In [1]: import numpy as np

In [2]: np.set_printoptions(suppress=True, linewidth=200)

In [3]: def rnd(a):
   ...:     return np.round(a, 2) + 0
   ...: 

In [4]: M = np.load("mat.npy")

In [5]: M
Out[5]: 
array([[ 1.34,  0.9 , -1.08,  2.15],
       [ 0.9 ,  0.63,  0.13, -0.89],
       [-1.08,  0.13,  1.19,  0.31],
       [ 2.15, -0.89,  0.31, -1.16]])

In [6]: # equal to its transpose

In [7]: w, evecs = np.linalg.eigh(M)

In [8]: rnd(np.linalg.eigvalsh(M @ M))
Out[8]: array([0.98, 1.  , 8.97, 9.  ])

In [9]: rnd(np.linalg.eigvalsh(M + 4 * np.eye(4)))
Out[9]: array([1.01, 4.99, 5.  , 7.  ])

In [10]: rnd(evecs.T @ M @ evecs)
Out[10]: 
array([[-2.99,  0.  ,  0.  ,  0.  ],
       [ 0.  ,  0.99,  0.  ,  0.  ],
       [ 0.  ,  0.  ,  1.  ,  0.  ],
       [ 0.  ,  0.  ,  0.  ,  3.  ]])

In [11]: rnd(np.abs(evecs[:, -1]))
Out[11]: array([0.82, 0.15, 0.42, 0.36])

In [12]: rnd(evecs @ np.diag(w) @ evecs.T)
Out[12]: 
array([[ 1.34,  0.9 , -1.08,  2.15],
       [ 0.9 ,  0.63,  0.13, -0.89],
       [-1.08,  0.13,  1.19,  0.31],
       [ 2.15, -0.89,  0.31, -1.16]])

In [13]: u = np.array([-2, 5])

In [14]: np.polyval(u, M[2])
Out[14]: array([7.16, 4.74, 2.62, 4.38])

In [15]: rnd(np.cross(M[2, :3], M[1, :3]))
Out[15]: array([-0.73,  1.21, -0.8 ])

In [16]: rnd(np.correlate(M[2], M[1], "full"))
Out[16]: array([ 0.96, -0.26, -1.72, -1.01,  0.91,  1.27,  0.28])

In [17]: K = np.load("test6.npy")

In [18]: rnd(K)
Out[18]: 
array([[0.33, 0.33, 0.  , 0.33],
       [0.5 , 0.5 , 0.  , 0.  ],
       [0.  , 0.33, 0.67, 0.  ],
       [0.  , 0.  , 0.  , 1.  ]])

In [19]: w1 = np.array([[2, 2, 1, 2, 3], [1, 3, 1, 1, 3], [3, 3, 1, 0, 1], [0, 2, 0, 2, 1]])

In [20]: beta = np.array([-2, 0, 1, -1, 2])

In [21]: hid = np.maximum(K @ w1 + beta, 0)

In [22]: (hid > 0).mean(axis=0)
Out[22]: array([0.25, 1.  , 1.  , 0.75, 1.  ])

In [23]: (hid > 0).astype(int)
Out[23]: 
array([[0, 1, 1, 1, 1],
       [0, 1, 1, 1, 1],
       [1, 1, 1, 0, 1],
       [0, 1, 1, 1, 1]])

In [24]: rnd(hid)
Out[24]: 
array([[0.  , 2.33, 1.67, 0.67, 4.33],
       [0.  , 2.5 , 2.  , 0.5 , 5.  ],
       [0.33, 3.  , 2.  , 0.  , 3.67],
       [0.  , 2.  , 1.  , 1.  , 3.  ]])

In [25]: C = np.array([[3, 2, 0], [3, 1, 0], [1, 3, 3], [1, 2, 0], [0, 1, 1]])

In [26]: w1 @ C
Out[26]: 
array([[15, 16,  6],
       [14, 13,  6],
       [19, 13,  4],
       [ 8,  7,  1]])

In [27]: rnd(hid @ C)
Out[27]: 
array([[ 9.33, 13.  ,  9.33],
       [10.  , 14.5 , 11.  ],
       [12.  , 13.33,  9.67],
       [ 8.  , 10.  ,  6.  ]])
